$ ipython --no-banner

In [1]: import numpy as np

In [2]: np.set_printoptions(precision=3, suppress=True, linewidth=140, floatmode="fixed")

In [3]: tidy = lambda a: np.round(a, 3) + 0

In [4]: W0 = np.load("test12.npy")

In [5]: W0
Out[5]: 
array([[-0.700, -2.100, -0.500,  0.200, -0.900],
       [ 0.500,  0.800, -0.500,  0.600, -0.500],
       [-0.500,  0.500,  0.500,  0.900, -1.300],
       [ 1.400, -1.500,  0.900, -1.500,  0.900],
       [-1.700,  0.300,  0.600,  0.000, -0.500],
       [ 0.500,  0.300, -2.000,  0.200,  2.100]])

In [6]: O, Rm = np.linalg.qr(W0)

In [7]: np.allclose(Rm.T @ Rm, W0.T @ W0)
Out[7]: True

In [8]: tidy(abs(Rm[0, 0])), tidy(np.linalg.norm(W0[:, 0]))
Out[8]: (np.float64(2.468), np.float64(2.468))

In [9]: vec = np.array([1, -1, -2, 1, 0])

In [10]: h = np.maximum(W0 @ vec, 0)

In [11]: tidy(W0.T @ h)
Out[11]: array([  1.030,  -3.100, -10.750,   2.180,   6.250])

In [12]: tidy(h)
Out[12]: array([2.600, 1.300, 0.000, 0.000, 0.000, 4.400])

In [13]: tidy(np.tanh(W0 @ vec))
Out[13]: array([ 0.989,  0.862, -0.800, -0.380, -0.997,  1.000])

In [14]: tidy(np.maximum(W0 @ (3 * vec), 0))
Out[14]: array([ 7.800,  3.900,  0.000,  0.000,  0.000, 13.200])

In [15]: tidy(np.maximum(W0 @ vec, 0) - np.maximum(-W0 @ vec, 0))
Out[15]: array([ 2.600,  1.300, -1.100, -0.400, -3.200,  4.400])

In [16]: vec = np.array([3, 6, 9, 6, 6])

In [17]: y = W0 @ vec

In [18]: tidy(np.linalg.lstsq(W0, y)[0])
Out[18]: array([3.000, 6.000, 9.000, 6.000, 6.000])

In [19]: rng = np.random.default_rng(68490)

In [20]: y = y + 0.3 * rng.normal(size=6)

In [21]: tidy(y)
Out[21]: array([-23.229,   2.400,   3.551,   0.086,  -0.713,  -0.777])

In [22]: coef, *_ = np.linalg.lstsq(W0, y)

In [23]: coef.round()
Out[23]: array([3.000, 6.000, 9.000, 6.000, 6.000])

In [24]: tidy(np.linalg.norm(y - W0 @ coef))
Out[24]: np.float64(0.309)

In [25]: tidy(coef)
Out[25]: array([2.955, 5.906, 9.021, 5.943, 6.065])

In [26]: [round(float(np.linalg.norm(np.linalg.solve(W0.T @ W0 + lam * np.eye(5), W0.T @ y))), 2) for lam in (0, 1, 10, 100)]
Out[26]: [14.04, 8.39, 3.55, 0.54]

In [27]: tidy(W0.T @ (y - W0 @ coef))
Out[27]: array([0.000, 0.000, 0.000, 0.000, 0.000])

In [28]: w1 = np.array([[2, 3, 1, -1, -3, -1],
    ...:     [-2, 2, -2, 1, 0, -2],
    ...:     [2, -1, 3, 0, -1, 0],
    ...:     [0, 2, 3, -2, -2, 2],
    ...:     [-1, -3, 0, 2, -1, -3]])

In [29]: coef = np.array([-2, 3, 2, -3, -1, -1])

In [30]: H = np.maximum(W0 @ w1 + coef, 0)

In [31]: tidy((H > 0).mean(axis=0))
Out[31]: array([0.333, 0.667, 0.833, 0.167, 0.333, 0.500])

In [32]: tidy(H)
Out[32]: 
array([[0.700, 0.300, 4.600, 0.000, 2.100, 7.000],
       [0.000, 9.300, 1.200, 0.000, 0.000, 0.000],
       [0.000, 7.700, 4.700, 0.000, 0.000, 4.200],
       [4.700, 0.000, 4.600, 0.000, 0.000, 0.000],
       [0.000, 0.000, 1.500, 0.000, 4.000, 1.600],
       [0.000, 1.200, 0.000, 0.600, 0.000, 0.000]])

In [33]: basis = np.array([[0, 2], [2, 3], [0, 2], [3, 1], [3, 1], [3, 1]])

In [34]: tidy(H @ basis)
Out[34]: 
array([[27.900, 20.600],
       [18.600, 30.300],
       [28.000, 36.700],
       [ 0.000, 18.600],
       [16.800,  8.600],
       [ 4.200,  4.200]])

In [35]: (H @ basis).round(6).argmax(axis=1)
Out[35]: array([0, 1, 1, 1, 0, 0])
